$ python3 -q
>>> import numpy as np
>>> np.set_printoptions(precision=3, suppress=True, linewidth=200)
>>> data = np.load("arr.npy")
>>> data
array([[0, 1, 0, 1, 0],
       [1, 0, 0, 1, 0],
       [0, 0, 0, 0, 0],
       [1, 1, 0, 0, 0],
       [0, 0, 0, 0, 0]])
>>> # rows 2 and 4 are equal
>>> left, s, Vt = np.linalg.svd(data)
>>> np.argmax(s[:-1] / (s[1:] + 1e-6)) + 1
np.int64(3)
>>> other = left[:, :3] @ np.diag(s[:3]) @ Vt[:3]
>>> round(np.linalg.norm(data - other, 2), 3), s[3]
(np.float64(0.0), np.float64(0.0))
>>> np.linalg.matrix_rank(data, rtol=0.05)
np.int64(3)
>>> round(np.linalg.norm(data - other) / np.linalg.norm(data), 3)
np.float64(0.0)
>>> round(float(np.abs(data - other).max()), 3)
0.0
>>> K = np.load("data.npy")
>>> K
array([[ 1,  1, -1, -1, -1, -1,  1,  1],
       [ 1, -1,  1, -1,  1, -1,  1, -1],
       [ 1,  1,  1,  1,  1,  1,  1,  1]])
>>> # column 4 repeats column 2
>>> vec = np.array([0, -5, 1, -1, 1, -1, -5, 2])
>>> h = np.maximum(K @ vec, 0)
>>> K.T @ h
array([ 2, -2,  2, -2,  2, -2,  2, -2])
>>> np.flatnonzero(h > 1e-9)
array([1])
>>> np.maximum(K @ (3 * vec), 0)
array([0, 6, 0])
>>> np.tanh(K @ vec)
array([-1.   ,  0.964, -1.   ])
>>> other = K[0, 0] * K[1:] - np.outer(K[1:, 0], K[0])
>>> other
array([[ 0, -2,  2,  0,  2,  0,  0, -2],
       [ 0,  0,  2,  2,  2,  2,  0,  0]])
>>> np.flatnonzero(~other.round(6).any(axis=1))
array([], dtype=int64)
>>> K[:, 0] / K[0, 0]
array([1., 1., 1.])
>>> other = K / np.sqrt((K ** 2).mean(axis=1, keepdims=True))
>>> np.linalg.matrix_rank(K - K.mean(axis=1, keepdims=True))
np.int64(2)
>>> np.linalg.norm(other, axis=1)
array([2.828, 2.828, 2.828])
>>> np.linalg.matrix_rank(other) == np.linalg.matrix_rank(K)
np.True_
>>> K.reshape(3, 9)
Traceback (most recent call last):
  File "<python-input-29>", line 1, in <module>
    K.reshape(3, 9)
    ~~~~~~~~~^^^^^^
ValueError: cannot reshape array of size 24 into shape (3,9)
>>> K.reshape(2, -1)
array([[ 1,  1, -1, -1, -1, -1,  1,  1,  1, -1,  1, -1],
       [ 1, -1,  1, -1,  1,  1,  1,  1,  1,  1,  1,  1]])
>>> K.reshape(-1, 2)
array([[ 1,  1],
       [-1, -1],
       [-1, -1],
       [ 1,  1],
       [ 1, -1],
       [ 1, -1],
       [ 1, -1],
       [ 1, -1],
       [ 1,  1],
       [ 1,  1],
       [ 1,  1],
       [ 1,  1]])
>>> t3 = K.reshape(3, 2, -1)
>>> t3.transpose(1, 0, 2)
array([[[ 1,  1, -1, -1],
        [ 1, -1,  1, -1],
        [ 1,  1,  1,  1]],

       [[-1, -1,  1,  1],
        [ 1, -1,  1, -1],
        [ 1,  1,  1,  1]]])
>>> t3.sum(axis=1)
array([[ 0,  0,  0,  0],
       [ 2, -2,  2, -2],
       [ 2,  2,  2,  2]])
>>> left, s, Vt = np.linalg.svd(K, full_matrices=False)
>>> np.round(left.T @ left, 3) + 0
array([[1., 0., 0.],
       [0., 1., 0.],
       [0., 0., 1.]])
>>> s / s[0]
array([1., 1., 1.])
>>> round(np.sqrt((s ** 2).sum()), 3), round(np.linalg.norm(K), 3)
(np.float64(4.899), np.float64(4.899))
>>> np.allclose(left * s @ Vt, K)
True
>>> np.round(left.T @ K @ Vt.T, 3) + 0
array([[2.828, 0.   , 0.   ],
       [0.   , 2.828, 0.   ],
       [0.   , 0.   , 2.828]])
>>> F = np.loadtxt("case19.csv", delimiter=",")
>>> F
array([[ 0.,  0.,  2.,  3., -2.,  3.,  1.,  0.,  0.],
       [ 0.,  0.,  2.,  3.,  0.,  3., -1.,  0., -2.],
       [ 2.,  2.,  0.,  0.,  0.,  0.,  0.,  0.,  0.],
       [ 3.,  3.,  0.,  0.,  0.,  0.,  0.,  0.,  0.],
       [-2.,  0.,  0.,  0.,  0.,  0.,  0.,  0.,  0.],
       [ 3.,  3.,  0.,  0.,  0.,  0.,  0.,  0.,  0.],
       [ 1., -1.,  0.,  0.,  0.,  0.,  0.,  0.,  0.],
       [ 0.,  0.,  0.,  0.,  0.,  0.,  0.,  0.,  0.],
       [ 0., -2.,  0.,  0.,  0.,  0.,  0.,  0.,  0.]])
>>> rng = np.random.default_rng(55054)
>>> z = rng.permutation(9)
>>> z
array([7, 1, 6, 2, 0, 3, 8, 5, 4])
>>> other = F[z][:, z]
>>> np.allclose(other, F)
False
>>> other
array([[ 0.,  0.,  0.,  0.,  0.,  0.,  0.,  0.,  0.],
       [ 0.,  0., -1.,  2.,  0.,  3., -2.,  3.,  0.],
       [ 0., -1.,  0.,  0.,  1.,  0.,  0.,  0.,  0.],
       [ 0.,  2.,  0.,  0.,  2.,  0.,  0.,  0.,  0.],
       [ 0.,  0.,  1.,  2.,  0.,  3.,  0.,  3., -2.],
       [ 0.,  3.,  0.,  0.,  3.,  0.,  0.,  0.,  0.],
       [ 0., -2.,  0.,  0.,  0.,  0.,  0.,  0.,  0.],
       [ 0.,  3.,  0.,  0.,  3.,  0.,  0.,  0.,  0.],
       [ 0.,  0.,  0.,  0., -2.,  0.,  0.,  0.,  0.]])
>>> np.diag(other)
array([0., 0., 0., 0., 0., 0., 0., 0., 0.])
